$ ipython --no-banner

In [1]: import numpy as np

In [2]: from numpy import linalg as LA

In [3]: np.set_printoptions(precision=3, suppress=True, linewidth=200)

In [4]: feats = np.tril(np.array([[-9, -9, 9, 5], [8, 5, 6, -4], [8, 3, 3, 2], [-4, 4, -3, 6]]), -1) + np.eye(4, dtype=int)

In [5]: feats
Out[5]: 
array([[ 1,  0,  0,  0],
       [ 8,  1,  0,  0],
       [ 8,  3,  1,  0],
       [-4,  4, -3,  1]])

In [6]: np.argsort(-LA.norm(feats, axis=0).round(6), kind="stable")[:3]
Out[6]: array([0, 1, 2])

In [7]: LA.matrix_rank(feats, rtol=0.1)
Out[7]: np.int64(3)

In [8]: U, sigma, VT = LA.svd(feats)

In [9]: np.argmax(sigma[:-1] / (sigma[1:] + 1e-6)) + 1
Out[9]: np.int64(3)

In [10]: sigma
Out[10]: array([12.236,  5.534,  1.285,  0.011])

In [11]: M2 = U[:, :3] @ np.diag(sigma[:3]) @ VT[:3]

In [12]: round(LA.norm(feats - M2) / LA.norm(feats), 3)
Out[12]: np.float64(0.001)

In [13]: LA.matrix_rank(feats, rtol=0.05)
Out[13]: np.int64(3)

In [14]: round(float(LA.norm(feats - M2, 2)), 3), round(float(sigma[3]), 3)
Out[14]: (0.011, 0.011)

In [15]: x0 = np.array([4, 2, 3, 1])

In [16]: h1 = np.maximum(feats @ x0, 0)

In [17]: np.tanh(feats @ x0)
Out[17]: array([ 0.999,  1.   ,  1.   , -1.   ])

In [18]: feats.T @ h1
Out[18]: array([604, 157,  41,   0])

In [19]: h1
Out[19]: array([ 4, 34, 41,  0])

In [20]: def softmax(z):
    ...:     e = np.exp(z - z.max(axis=-1, keepdims=True))
    ...:     return e / e.sum(axis=-1, keepdims=True)
    ...: 

In [21]: np.round(softmax(feats[3]), 3) + 0
Out[21]: array([0.   , 0.951, 0.001, 0.047])

In [22]: np.round(softmax(feats[3] + 3), 3) + 0
Out[22]: array([0.   , 0.951, 0.001, 0.047])

In [23]: att = feats @ feats.T / np.sqrt(4)

In [24]: softmax(att).round(6).argmax(axis=1)
Out[24]: array([1, 2, 2, 3])

In [25]: X = np.abs(np.array([[0, -7, 3, 6], [-3, -4, 9, 1], [-4, 7, -9, 7], [-6, -2, -1, -6]])) + np.eye(4)

In [26]: X = X / X.sum(axis=1, keepdims=True)

In [27]: X
Out[27]: 
array([[0.059, 0.412, 0.176, 0.353],
       [0.167, 0.278, 0.5  , 0.056],
       [0.143, 0.25 , 0.357, 0.25 ],
       [0.375, 0.125, 0.062, 0.438]])

In [28]: rng = np.random.default_rng(158099)

In [29]: lab = rng.permutation(4)

In [30]: lab
Out[30]: array([0, 1, 3, 2])

In [31]: M2 = X[lab][:, lab]

In [32]: round(float(LA.det(M2)), 3), np.round(LA.det(X[lab]), 3)
Out[32]: (-0.007, np.float64(0.007))

In [33]: np.diag(M2)
Out[33]: array([0.059, 0.278, 0.438, 0.357])

In [34]: (X + X.T) / 2
Out[34]: 
array([[0.059, 0.289, 0.16 , 0.364],
       [0.289, 0.278, 0.375, 0.09 ],
       [0.16 , 0.375, 0.357, 0.156],
       [0.364, 0.09 , 0.156, 0.438]])

In [35]: np.round(np.abs(LA.eigvals(X)).max(), 3)
Out[35]: np.float64(1.0)

In [36]: print(np.sort(np.abs(LA.eigvals(X))))
[0.11  0.249 0.27  1.   ]

In [37]: LA.determinant(X)
---------------------------------------------------------------------------
AttributeError                            Traceback (most recent call last)
Cell In[37], line 1
----> 1 LA.determinant(X)

AttributeError: module 'numpy.linalg' has no attribute 'determinant'

In [38]: np.allclose(X, X.T)
Out[38]: False

In [39]: np.allclose(X @ X.T, X.T @ X)
Out[39]: False

In [40]: blk = np.stack([X, -1 * X, X[::-1]])

In [41]: print(LA.matrix_rank(blk))
[4 4 4]

In [42]: LA.matrix_rank(blk.reshape(3, -1))
Out[42]: np.int64(2)

In [43]: np.einsum("bij,cij->bc", blk, blk)
Out[43]: 
array([[ 1.311, -1.311,  1.049],
       [-1.311,  1.311, -1.049],
       [ 1.049, -1.049,  1.311]])

In [44]: blk.sum(axis=0)
Out[44]: 
array([[0.375, 0.125, 0.062, 0.438],
       [0.143, 0.25 , 0.357, 0.25 ],
       [0.167, 0.278, 0.5  , 0.056],
       [0.059, 0.412, 0.176, 0.353]])

In [45]: print(LA.norm(blk, axis=(1, 2)))
[1.145 1.145 1.145]

In [46]: (blk @ X.T).shape
Out[46]: (3, 4, 4)

In [47]: F = np.load("m.npy")

In [48]: F
Out[48]: 
array([[ 0,  0, -2],
       [ 0,  0,  1],
       [ 0,  0,  0]])

In [49]: U, sigma, VT = LA.svd(F)

In [50]: vecs = VT[:(sigma > 1e-8).sum()]

In [51]: x0 = F[0] + 2 * F[1] + rng.integers(2) * np.eye(3)[2]

In [52]: x0
Out[52]: array([0., 0., 0.])

In [53]: round(float(LA.norm(x0 - vecs.T @ vecs @ x0)), 3)
Out[53]: 0.0

In [54]: vecs.T @ vecs
Out[54]: 
array([[0., 0., 0.],
       [0., 0., 0.],
       [0., 0., 1.]])

In [55]: print(np.allclose(vecs.T @ vecs @ x0, x0))
True
